>>> import numpy as np
>>> import numpy.linalg as la
>>> np.set_printoptions(suppress=True, linewidth=140)
>>> F = np.loadtxt("w.csv", delimiter=",")
>>> F
array([[ 0.,  0.,  0., -4.,  0.,  3.,  5.,  4., -2., -6., -5.,  5., -6.],
       [ 0.,  0.,  1., -8., -6.,  6., -2.,  2.,  5.,  3.,  3., -2.,  4.],
       [ 0., -1.,  0.,  4.,  1., -2., -3., -1.,  3., -5., -3.,  2., -6.],
       [ 4.,  8., -4.,  0., -1.,  5.,  1.,  3., -2.,  9., -3., -4., -3.],
       [ 0.,  6., -1.,  1.,  0.,  2.,  1.,  6.,  0., -5.,  3., -1., -2.],
       [-3., -6.,  2., -5., -2.,  0., -6.,  2., -2.,  7.,  0.,  1.,  3.],
       [-5.,  2.,  3., -1., -1.,  6.,  0.,  9.,  0., -2.,  0.,  0.,  4.],
       [-4., -2.,  1., -3., -6., -2., -9.,  0.,  3., -1., -9.,  9., -2.],
       [ 2., -5., -3.,  2.,  0.,  2.,  0., -3.,  0.,  7., -5.,  0., -2.],
       [ 6., -3.,  5., -9.,  5., -7.,  2.,  1., -7.,  0.,  5., -7.,  2.],
       [ 5., -3.,  3.,  3., -3.,  0.,  0.,  9.,  5., -5.,  0.,  4.,  2.],
       [-5.,  2., -2.,  4.,  1., -1.,  0., -9.,  0.,  7., -4.,  0., -4.],
       [ 6., -4.,  6.,  3.,  2., -3., -4.,  2.,  2., -2., -2.,  4.,  0.]])
>>> np.trace(F)
np.float64(0.0)
>>> round(np.abs(la.eigvals(F)).max(), 2)
np.float64(24.54)
>>> np.round(np.sort(np.abs(la.eigvals(F))), 2) + 0
array([ 0.  ,  2.85,  2.85,  4.96,  4.96,  9.2 ,  9.2 , 13.53, 13.53, 20.45, 20.45, 24.54, 24.54])
>>> rng = np.random.default_rng(5063)
>>> idx = rng.permutation(13)
>>> idx
array([ 5,  4, 10,  3, 11,  6,  9,  0, 12,  8,  2,  7,  1])
>>> other = F[idx][:, idx]
>>> print(np.allclose(other, F))
False
>>> np.diag(other)
array([0., 0., 0., 0., 0., 0., 0., 0., 0., 0., 0., 0., 0.])
>>> np.round(np.sort(np.abs(la.eigvals(other))), 2) + 0
array([ 0.  ,  2.85,  2.85,  4.96,  4.96,  9.2 ,  9.2 , 13.53, 13.53, 20.45, 20.45, 24.54, 24.54])
>>> np.trace(other)
np.float64(0.0)
>>> round(la.det(other), 2), round(la.det(F[idx]), 2)
(np.float64(-0.0), np.float64(-0.0))
